$ ipython --no-banner

In [1]: import numpy as np

In [2]: from numpy import linalg as LA

In [3]: np.set_printoptions(precision=1, suppress=True, linewidth=200)

In [4]: rd = lambda a: np.round(a, 1) + 0

In [5]: m1 = np.load("dump.npy")

In [6]: m1
Out[6]: 
array([[1, 0, 0, 0],
       [0, 0, 1, 0],
       [0, 0, 0, 1],
       [0, 1, 0, 0]])

In [7]: # a transition matrix

In [8]: rng = np.random.default_rng(59)

In [9]: idx = rng.permutation(4)

In [10]: idx
Out[10]: array([2, 3, 0, 1])

In [11]: other = m1[idx][:, idx]

In [12]: other
Out[12]: 
array([[0, 1, 0, 0],
       [0, 0, 0, 1],
       [0, 0, 1, 0],
       [1, 0, 0, 0]])

In [13]: np.allclose(other, m1)
Out[13]: False

In [14]: rd(LA.det(other)), rd(LA.det(m1[idx]))
Out[14]: (np.float64(1.0), np.float64(1.0))

In [15]: np.trace(other)
Out[15]: np.int64(1)

In [16]: mat = np.load("run2.npy")

In [17]: mat
Out[17]: 
array([[ 0,  0,  0],
       [ 0,  0,  0],
       [ 0,  0,  0],
       [-1, -1,  0],
       [ 0,  0,  0],
       [ 0,  0,  0]])

In [18]: # rows 0 and 1 are equal

In [19]: LA.lstsq(mat[:-1].T, mat[-1])[2]
Out[19]: np.int32(1)

In [20]: rd(np.trace(LA.pinv(mat) @ mat))
Out[20]: np.float64(1.0)

In [21]: np.allclose(mat[:-1].T @ LA.lstsq(mat[:-1].T, mat[-1])[0], mat[-1])
Out[21]: True
